% python3 -q
>>> import numpy as np
>>> from numpy import linalg as LA
>>> np.set_printoptions(suppress=True, linewidth=140)
>>> X = np.load("mat.npy")
>>> X
array([[-1.,  1.,  1.],
       [ 1., -1.,  1.],
       [ 1.,  1., -1.]])
>>> (X - X.T) / 2
array([[0., 0., 0.],
       [0., 0., 0.],
       [0., 0., 0.]])
>>> np.trace(X)
np.float64(-3.0)
>>> X @ X
array([[ 3., -1., -1.],
       [-1.,  3., -1.],
       [-1., -1.,  3.]])
>>> (X + X.T) / 2
array([[-1.,  1.,  1.],
       [ 1., -1.,  1.],
       [ 1.,  1., -1.]])
>>> np.allclose(X @ X.T, X.T @ X)
True
>>> round(float(np.abs(LA.eigvals(X)).max()), 2)
2.0
>>> np.round(LA.det(X), 2)
np.float64(4.0)
>>> (X @ X)[0]
array([ 3., -1., -1.])
>>> np.sort(np.abs(np.fft.fft(X[0]))), np.round(np.sort(LA.svd(X, compute_uv=False)), 2)
(array([1., 2., 2.]), array([1., 2., 2.]))
>>> np.allclose(X @ X.T, X.T @ X)
True
>>> X @ np.ones(3)
array([1., 1., 1.])
>>> w, vecs = LA.eigh(X)
>>> np.round(vecs.T @ vecs, 2) + 0
array([[1., 0., 0.],
       [0., 1., 0.],
       [0., 0., 1.]])
>>> w.round(2)
array([-2., -2.,  1.])
>>> np.abs(vecs[:, -1]).round(6).argmax()
np.int64(0)
>>> np.round(LA.eigvalsh(X + -3 * np.eye(3)), 2)
array([-5., -5., -2.])
>>> np.round(vecs.T @ X @ vecs, 2) + 0
array([[-2.,  0.,  0.],
       [ 0., -2.,  0.],
       [ 0.,  0.,  1.]])
>>> np.round(vecs @ np.diag(w) @ vecs.T, 2)
array([[-1.,  1.,  1.],
       [ 1., -1.,  1.],
       [ 1.,  1., -1.]])
>>> rng = np.random.default_rng(27797)
>>> lab = rng.permutation(3)
>>> lab
array([1, 0, 2])
>>> A2 = X[lab][:, lab]
>>> np.round(np.sort(np.abs(LA.eigvals(A2))), 2)
array([1., 2., 2.])
>>> A2
array([[-1.,  1.,  1.],
       [ 1., -1.,  1.],
       [ 1.,  1., -1.]])
>>> round(float(LA.det(A2)), 2), round(float(LA.det(X[lab])), 2)
(4.0, -4.0)
>>> np.trace(A2)
np.float64(-3.0)
>>> np.allclose(A2, X)
True
>>> E = np.loadtxt("out18.csv", delimiter=",")
>>> E
array([[-5.63, -0.5 ,  1.09],
       [-1.78, -0.41,  0.04],
       [-3.3 , -0.98,  0.06],
       [ 1.28, -1.02, -1.02],
       [ 1.14, -0.22, -0.49],
       [ 3.24, -0.24, -0.9 ],
       [ 4.07,  0.27, -0.68],
       [ 1.21,  0.04, -0.1 ],
       [ 4.75,  0.75, -0.75],
       [ 3.01,  0.81, -0.05],
       [ 6.5 ,  0.92, -1.1 ],
       [-1.19, -0.44,  0.07],
       [-0.41, -0.24,  0.  ],
       [ 0.59, -0.25, -0.15]])
>>> lab = E[:, 1] > np.median(E[:, 1])
>>> u = E[lab].mean(axis=0) - E[~lab].mean(axis=0)
>>> u.round(2)
array([ 4.35,  0.94, -0.43])
>>> ((E - E.mean(axis=0)) @ u > 0).astype(int)
array([0, 0, 0, 1, 1, 1, 1, 1, 1, 1, 1, 0, 0, 0])
